In [1]: import numpy as np

In [2]: from numpy import linalg as LA

In [3]: np.set_printoptions(suppress=True, linewidth=140)

In [4]: E = np.load("m.npy")

In [5]: E
Out[5]: 
array([[-2, -2,  2,  1],
       [ 0,  0,  4,  3],
       [-1, -1,  3,  2],
       [ 0,  0,  4,  3]])

In [6]: P = np.triu(np.array([[1, -1, -2, 1], [-1, 0, 2, -2], [-1, -2, -1, 1], [-2, 0, -1, 1]]), 1) + np.eye(4)

In [7]: M2 = P @ E @ LA.inv(P)

In [8]: LA.matrix_rank(M2)
Out[8]: np.int64(2)

In [9]: M2
Out[9]: 
array([[  0.,   0.,  -4.,   1.],
       [ -2.,  -4.,   6., -11.],
       [ -1.,  -2.,   9.,  -7.],
       [  0.,   0.,   4.,  -1.]])

In [10]: np.round(np.poly(M2), 2) + 0
Out[10]: array([ 1., -4., -5.,  0.,  0.])

In [11]: P @ E - E @ P
Out[11]: 
array([[ 2.,  0., -6., -8.],
       [-2., -2., -2., -6.],
       [ 0., -1.,  4., -1.],
       [ 0.,  0.,  0., -4.]])

In [12]: x0 = np.array([-9, -8, -3, -7])

In [13]: h = np.maximum(E @ x0, 0)

In [14]: h
Out[14]: array([21,  0,  0,  0])

In [15]: np.maximum(E @ x0, 0) - np.maximum(-E @ x0, 0)
Out[15]: array([ 21, -33,  -6, -33])

In [16]: np.maximum(E @ (3 * x0), 0)
Out[16]: array([63,  0,  0,  0])

In [17]: F = np.loadtxt("run12.csv", delimiter=",")

In [18]: F
Out[18]: 
array([[ 1.,  3.,  3.,  1.,  3.],
       [ 0.,  3.,  1.,  2.,  0.],
       [ 2.,  1.,  1.,  0.,  3.],
       [ 1., 15.,  7.,  9.,  3.]])

In [19]: M2 = F[0, 0] * F[1:] - np.outer(F[1:, 0], F[0])

In [20]: M2
Out[20]: 
array([[ 0.,  3.,  1.,  2.,  0.],
       [ 0., -5., -5., -2., -3.],
       [ 0., 12.,  4.,  8.,  0.]])

In [21]: LA.matrix_rank(M2), LA.matrix_rank(F)
Out[21]: (np.int64(2), np.int64(3))

In [22]: F[:, 0] / F[0, 0]
Out[22]: array([1., 0., 2., 1.])

In [23]: round(float(np.trace(LA.pinv(F) @ F)), 2)
Out[23]: 3.0

In [24]: try:
    ...:     LA.inv(F)
    ...: except LA.LinAlgError as e:
    ...:     print(e)
    ...: 
Last 2 dimensions of the array must be square

In [25]: np.abs(np.diag(LA.qr(F)[1])) > 1e-9
Out[25]: array([ True,  True,  True, False])

In [26]: np.unique(F.round(6), axis=0).shape
Out[26]: (4, 5)

In [27]: np.allclose(F[:-1].T @ LA.lstsq(F[:-1].T, F[-1])[0], F[-1])
Out[27]: True

In [28]: round(LA.norm(F, 2) / LA.norm(F), 2)
Out[28]: np.float64(0.97)

In [29]: np.argsort(-LA.norm(F, axis=0).round(6), kind="stable")[:3]
Out[29]: array([1, 3, 2])

In [30]: LA.cond(F) > 100
Out[30]: np.True_

In [31]: M = np.loadtxt("x.csv", delimiter=",")

In [32]: M
Out[32]: 
array([[ 1., -1.],
       [ 1.,  0.],
       [ 1.,  1.],
       [ 1.,  2.],
       [ 1.,  3.]])

In [33]: Q, evecs = LA.qr(M[:, :1])[0], LA.qr(M[:, 1:])[0]

In [34]: sv = LA.svd(Q.T @ evecs, compute_uv=False)

In [35]: (sv > 0.9).sum()
Out[35]: np.int64(0)

In [36]: rng = np.random.default_rng(947)

In [37]: lab = rng.permutation(2)

In [38]: M2 = M[:, lab] * rng.choice([-1, 1], 2)

In [39]: M2
Out[39]: 
array([[ 1.,  1.],
       [-0.,  1.],
       [-1.,  1.],
       [-2.,  1.],
       [-3.,  1.]])

In [40]: left, _, VT = LA.svd(M.T @ M2)

In [41]: np.round(LA.lstsq(M, M2)[0], 2) + 0
Out[41]: 
array([[ 0.,  1.],
       [-1.,  0.]])

In [42]: np.round(left @ VT, 2) + 0
Out[42]: 
array([[ 0.,  1.],
       [-1.,  0.]])

In [43]: M2 = np.array([[3, -7, -3], [-5, -6, 8]])

In [44]: C = np.kron(M2, M)

In [45]: round(LA.norm(C, 2), 2), round(float(LA.norm(M2, 2) * LA.norm(M, 2)), 2)
Out[45]: (np.float64(46.22), 46.22)

In [46]: LA.matrix_rank(C)
Out[46]: np.int64(4)

In [47]: arr = np.load("w.npy")

In [48]: arr
Out[48]: 
array([[ 5., -4.,  2.],
       [ 4., -5.,  4.],
       [ 4., -8.,  7.]])

In [49]: Q, evecs = LA.qr(arr[:, :2])[0], LA.qr(arr[:, 2:])[0]

In [50]: sv = LA.svd(Q.T @ evecs, compute_uv=False)

In [51]: (sv > 0.9).sum()
Out[51]: np.int64(1)

In [52]: round(LA.norm(Q @ Q.T - evecs @ evecs.T, 2), 2)
Out[52]: np.float64(1.0)

In [53]: M2 = LA.inv(arr)

In [54]: M2.round(2)
Out[54]: 
array([[-0.33,  1.33, -0.67],
       [-1.33,  3.  , -1.33],
       [-1.33,  2.67, -1.  ]])

In [55]: np.round(LA.inv(M2), 2)
Out[55]: 
array([[ 5., -4.,  2.],
       [ 4., -5.,  4.],
       [ 4., -8.,  7.]])

In [56]: np.round(arr @ M2, 2) + 0
Out[56]: 
array([[1., 0., 0.],
       [0., 1., 0.],
       [0., 0., 1.]])

In [57]: np.round(LA.cond(arr), 2)
Out[57]: np.float64(73.99)

In [58]: round(LA.slogdet(arr)[0], 2)
Out[58]: np.float64(1.0)

In [59]: K = np.load("sample6.npy")

In [60]: K.round(2)
Out[60]: 
array([[ -8.  ,  14.91, -10.67],
       [ 11.11,  -7.54,  14.82],
       [ 11.91,  -2.5 ,  15.87],
       [ -4.55,  18.51,  -6.07],
       [  5.05, -18.14,   6.74],
       [ 11.7 ,  -4.48,  15.59],
       [ 10.8 ,  -8.73,  14.39],
       [-10.83,  -8.61, -14.44],
       [ 11.94,   2.04,  15.92],
       [  0.49, -19.98,   0.66],
       [  5.62, -17.67,   7.49],
       [ -8.96, -13.31, -11.94],
       [ -1.88, -19.75,  -2.51],
       [ -6.17,  17.16,  -8.22],
       [ -5.55, -17.74,  -7.39],
       [ -5.5 , -17.78,  -7.33],
       [  2.17, -19.67,   2.89],
       [ 10.9 ,   8.36,  14.53],
       [  3.14, -19.3 ,   4.19],
       [ 10.02,  11.01,  13.36],
       [-11.91,   2.4 , -15.88],
       [  9.92, -11.26,  13.23],
       [ -7.88,  15.09, -10.5 ],
       [ -6.53, -16.78,  -8.71],
       [  4.18, -18.75,   5.58],
       [ -9.44, -12.34, -12.59],
       [ 12.  ,  -0.14,  16.  ]])

In [61]: D = LA.norm(K[:, None] - K[None], axis=-1)

In [62]: D.shape
Out[62]: (27, 27)

In [63]: D.mean(axis=1).argmax()
Out[63]: np.int64(3)

In [64]: np.flatnonzero(D[8] < D.mean() / 2)
Out[64]: array([ 1,  2,  5,  6,  8, 17, 19, 26])

In [65]: LA.matrix_rank(D ** 2)
Out[65]: np.int64(3)

In [66]: Xc = K - K.mean(axis=0)

In [67]: evecs = LA.svd(Xc)[2][:2]

In [68]: M2 = Xc - Xc @ evecs.T @ evecs

In [69]: np.round(M2.std(axis=0), 2) + 0
Out[69]: array([0., 0., 0.])

In [70]: LA.norm(M2, axis=1).round(6).argmax()
Out[70]: np.int64(0)

In [71]: C = K[[14, 6]].astype(float)

In [72]: for _ in range(7):
    ...:     lab = LA.norm(K[:, None] - C, axis=-1).argmin(axis=1)
    ...:     C = np.array([K[lab == j].mean(axis=0) for j in range(2)])
    ...: 

In [73]: lab
Out[73]: array([0, 1, 1, 0, 1, 1, 1, 0, 1, 1, 1, 0, 0, 0, 0, 0, 1, 1, 1, 1, 0, 1, 0, 0, 1, 0, 1])

In [74]: np.bincount(lab)
Out[74]: array([12, 15])

In [75]: np.abs(C[1] - C[0]).argmax()
Out[75]: np.int64(2)

In [76]: C.round(2)
Out[76]: 
array([[-7.27, -3.19, -9.69],
       [ 8.06, -8.45, 10.75]])

In [77]: C2 = np.cov(K, rowvar=False)

In [78]: np.round(np.median(K, axis=0), 2)
Out[78]: array([ 2.17, -8.73,  2.89])

In [79]: np.round(np.corrcoef(K.T), 2)
Out[79]: 
array([[ 1.  , -0.04,  1.  ],
       [-0.04,  1.  , -0.04],
       [ 1.  , -0.04,  1.  ]])

In [80]: np.round(np.polyfit(K[:, 1], K[:, 0], 1), 2)
Out[80]: array([-0.02,  1.1 ])

In [81]: W0 = np.load("mat.npy")

In [82]: W0
Out[82]: 
array([[  0.,   4.,   4.],
       [ -5.,   9.,   4.],
       [  5., -13.,  -8.]])

In [83]: # rows and columns are dependent

In [84]: np.allclose(W0 @ W0.T, W0.T @ W0)
Out[84]: False

In [85]: np.round(np.abs(LA.eigvals(W0)).max(), 2)
Out[85]: np.float64(5.0)

In [86]: np.round(np.sort(np.abs(LA.eigvals(W0))), 2)
Out[86]: array([0., 4., 5.])

In [87]: assert W0 == W0.T
Traceback (most recent call last):
  Cell In[87], line 1
    assert W0 == W0.T
ValueError: The truth value of an array with more than one element is ambiguous. Use a.any() or a.all()


In [88]: round(LA.det(W0), 2)
Out[88]: np.float64(0.0)

In [89]: np.allclose(W0, W0.T)
Out[89]: False

In [90]: (W0 + W0.T) / 2
Out[90]: 
array([[ 0. , -0.5,  4.5],
       [-0.5,  9. , -4.5],
       [ 4.5, -4.5, -8. ]])

In [91]: np.trace(W0)
Out[91]: np.float64(1.0)

In [92]: LA.determinant(W0)
Traceback (most recent call last):
  Cell In[92], line 1
    LA.determinant(W0)
AttributeError: module 'numpy.linalg' has no attribute 'determinant'


In [93]: X = np.load("case9.npy")

In [94]: X
Out[94]: 
array([[ 0.4 ,  0.9 , -0.8 ,  0.2 ,  1.  ],
       [ 0.12,  0.27, -0.24,  0.06,  0.3 ],
       [-0.4 , -0.9 ,  0.8 , -0.2 , -1.  ],
       [-0.08, -0.18,  0.16, -0.04, -0.2 ]])

In [95]: left, sv, VT = LA.svd(X)

In [96]: sv.round(2) + 0
Out[96]: array([2.38, 0.  , 0.  , 0.  ])

In [97]: M2 = left[:, :1] @ np.diag(sv[:1]) @ VT[:1]

In [98]: round(LA.norm(X - M2, 2), 2), round(float(sv[1]), 2)
Out[98]: (np.float64(0.0), 0.0)

In [99]: LA.matrix_rank(X, rtol=0.05)
Out[99]: np.int64(1)

In [100]: left, sv, VT = LA.svd(X)

In [101]: evecs = VT[:(sv > 1e-8).sum()]

In [102]: x0 = X[3] + -3 * X[0] + rng.integers(2) * np.eye(5)[0]

In [103]: x0.round(2)
Out[103]: array([-0.28, -2.88,  2.56, -0.64, -3.2 ])

In [104]: np.round(np.diag(evecs.T @ evecs), 2)
Out[104]: array([0.06, 0.31, 0.24, 0.02, 0.38])

In [105]: np.count_nonzero(X)
Out[105]: np.int64(20)

In [106]: np.round(X.mean(axis=0), 2) + 0
Out[106]: array([ 0.01,  0.02, -0.02,  0.  ,  0.03])

In [107]: X.shape
Out[107]: (4, 5)

In [108]: np.round(X - X[0], 2)
Out[108]: 
array([[ 0.  ,  0.  ,  0.  ,  0.  ,  0.  ],
       [-0.28, -0.63,  0.56, -0.14, -0.7 ],
       [-0.8 , -1.8 ,  1.6 , -0.4 , -2.  ],
       [-0.48, -1.08,  0.96, -0.24, -1.2 ]])

In [109]: np.abs(X).max()
Out[109]: np.float64(1.0)

In [110]: np.round(LA.norm(X), 2)
Out[110]: np.float64(2.38)

In [111]: r = LA.matrix_rank(X)

In [112]: r
Out[112]: np.int64(1)

In [113]: N = LA.svd(X)[2][r:].T

In [114]: np.allclose(X @ N, 0)
Out[114]: True

In [115]: [int(LA.matrix_rank(X[:i])) for i in range(1, len(X) + 1)]
Out[115]: [1, 1, 1, 1]

In [116]: mat = np.load("test7.npy")

In [117]: mat.round(2)
Out[117]: 
array([[-0.58, -0.8 , -0.17],
       [ 0.33, -0.42,  0.85],
       [-0.74,  0.43,  0.51]])

In [118]: LA.lstsq(X[:-1].T, X[-1])[2]
Out[118]: np.int32(1)

In [119]: round(np.trace(LA.pinv(X) @ X), 2)
Out[119]: np.float64(1.0)

In [120]: np.unique(X.round(6), axis=0).shape
Out[120]: (4, 5)

In [121]: u = np.array([-2, 3, -2])

In [122]: M2 = mat + np.outer(u, np.eye(3)[0])

In [123]: LA.matrix_rank(M2 - mat)
Out[123]: np.int64(1)

In [124]: M2.round(2)
Out[124]: 
array([[-2.58, -0.8 , -0.17],
       [ 3.33, -0.42,  0.85],
       [-2.74,  0.43,  0.51]])

In [125]: lab = rng.permutation(3)

In [126]: lab
Out[126]: array([0, 2, 1])

In [127]: M2 = mat[lab][:, lab]

In [128]: np.allclose(M2, mat)
Out[128]: False

In [129]: M2.round(2)
Out[129]: 
array([[-0.58, -0.17, -0.8 ],
       [-0.74,  0.51,  0.43],
       [ 0.33,  0.85, -0.42]])

In [130]: np.round(np.sort(np.abs(LA.eigvals(M2))), 2)
Out[130]: array([1., 1., 1.])

In [131]: round(LA.det(M2), 2), round(float(LA.det(mat[lab])), 2)
Out[131]: (np.float64(1.0), -1.0)

In [132]: np.round(np.diag(M2), 2)
Out[132]: array([-0.58,  0.51, -0.42])

In [133]: np.round(LA.norm(M2, axis=0), 2)
Out[133]: array([1., 1., 1.])

In [134]: round(float(M2[:, 1] @ M2[:, 0]), 2)
Out[134]: -0.0

In [135]: np.round(LA.svd(M2, compute_uv=False), 2)
Out[135]: array([1., 1., 1.])

In [136]: np.round(M2 @ M2.T, 2) + 0
Out[136]: 
array([[1., 0., 0.],
       [0., 1., 0.],
       [0., 0., 1.]])

In [137]: x0 = np.array([-5, -5, -4])

In [138]: 3 - LA.matrix_rank(mat - np.eye(3), tol=1e-8)
Out[138]: np.int64(1)

In [139]: np.round(np.abs(LA.eigvals(mat)), 2)
Out[139]: array([1., 1., 1.])

In [140]: np.round(LA.inv(mat), 2)
Out[140]: 
array([[-0.58,  0.33, -0.74],
       [-0.8 , -0.42,  0.43],
       [-0.17,  0.85,  0.51]])

In [141]: np.round(mat.T @ (mat @ x0), 2)
Out[141]: array([-5., -5., -4.])
